$ python -q
>>> import numpy as np
>>> np.set_printoptions(precision=1, suppress=True, linewidth=100, floatmode="fixed")
>>> W0 = np.load("case18.npy")
>>> W0
array([[ 1.2,  1.9, -1.2, -2.0],
       [ 1.3,  2.2, -0.6, -1.0],
       [ 0.8,  1.6, -1.3, -1.6]])
>>> f, r1 = W0[2], W0[1]
>>> np.round(f @ r1, 1)
np.float64(6.9)
>>> pr = (f @ r1) / (f @ f) * f
>>> round((r1 - pr) @ f, 1)
np.float64(0.0)
>>> pr
array([ 0.7,  1.5, -1.2, -1.5])
>>> np.linalg.matrix_rank(np.outer(f, r1))
np.int64(1)
>>> x = np.array([-2, -1, -3, 2])
>>> h = np.maximum(W0 @ x, 0)
>>> np.flatnonzero(h > 1e-9)
array([], dtype=int64)
>>> K = np.loadtxt("test19.csv", delimiter=",")
>>> K
array([[-1.0,  0.0,  0.0,  0.0],
       [ 4.0, -2.0,  0.0,  0.0],
       [-4.0, -3.0,  1.0,  0.0],
       [-3.0,  1.0, -3.0,  3.0]])
>>> def softmax(z):
...     e = np.exp(z - z.max(axis=-1, keepdims=True))
...     return e / e.sum(axis=-1, keepdims=True)
... 
>>> np.round(softmax(K[2]), 1) + 0
array([0.0, 0.0, 0.7, 0.3])
>>> np.round(softmax(10 * K[2]), 1) + 0
array([0.0, 0.0, 1.0, 0.0])
>>> softmax(K).sum(axis=1)
array([1.0, 1.0, 1.0, 1.0])
>>> att = K @ K.T / np.sqrt(4)
>>> np.round(softmax(att)[2] @ K, 1) + 0
array([-4.0, -3.0,  1.0,  0.0])
>>> np.round(softmax(att + np.triu(np.full(att.shape, -np.inf), 1)), 1) + 0
array([[1.0, 0.0, 0.0, 0.0],
       [0.0, 1.0, 0.0, 0.0],
       [0.0, 0.0, 1.0, 0.0],
       [0.0, 0.0, 0.0, 1.0]])
>>> softmax(att).round(6).argmax(axis=1)
array([2, 1, 2, 3])
>>> O, r_ = np.linalg.qr(K)
>>> r_
array([[ 6.5,  0.2,  0.8, -1.4],
       [ 0.0,  3.7, -1.6,  0.9],
       [ 0.0,  0.0, -2.6,  2.5],
       [ 0.0,  0.0,  0.0,  0.1]])
>>> np.round(O @ r_, 1) + 0
array([[-1.0,  0.0,  0.0,  0.0],
       [ 4.0, -2.0,  0.0,  0.0],
       [-4.0, -3.0,  1.0,  0.0],
       [-3.0,  1.0, -3.0,  3.0]])
>>> O.shape, r_.shape
((4, 4), (4, 4))
>>> np.round(np.linalg.det(K), 1)
np.float64(6.0)
>>> np.linalg.matrix_power(K, 2)
array([[  1.0,   0.0,   0.0,   0.0],
       [-12.0,   4.0,   0.0,   0.0],
       [-12.0,   3.0,   1.0,   0.0],
       [ 10.0,  10.0, -12.0,   9.0]])
>>> (K + K.T) / 2
array([[-1.0,  2.0, -2.0, -1.5],
       [ 2.0, -2.0, -1.5,  0.5],
       [-2.0, -1.5,  1.0, -1.5],
       [-1.5,  0.5, -1.5,  3.0]])
>>> np.allclose(K, K.T)
False
>>> rng = np.random.default_rng(17711)
>>> z = rng.permutation(4)
>>> M2 = K[:, z] * rng.choice([-1, 1], 4)
>>> M2
array([[ 0.0, -1.0, -0.0, -0.0],
       [ 0.0,  4.0, -0.0,  2.0],
       [ 1.0, -4.0, -0.0,  3.0],
       [-3.0, -3.0, -3.0, -1.0]])
>>> U, _, Vh = np.linalg.svd(K.T @ M2)
>>> np.round(U @ Vh, 1) + 0
array([[ 0.0,  1.0,  0.0,  0.0],
       [ 0.0,  0.0,  0.0, -1.0],
       [ 1.0,  0.0,  0.0,  0.0],
       [ 0.0,  0.0, -1.0,  0.0]])
>>> np.round(np.linalg.lstsq(K, M2)[0], 1) + 0
array([[ 0.0,  1.0,  0.0,  0.0],
       [ 0.0,  0.0,  0.0, -1.0],
       [ 1.0,  0.0,  0.0,  0.0],
       [ 0.0,  0.0, -1.0,  0.0]])
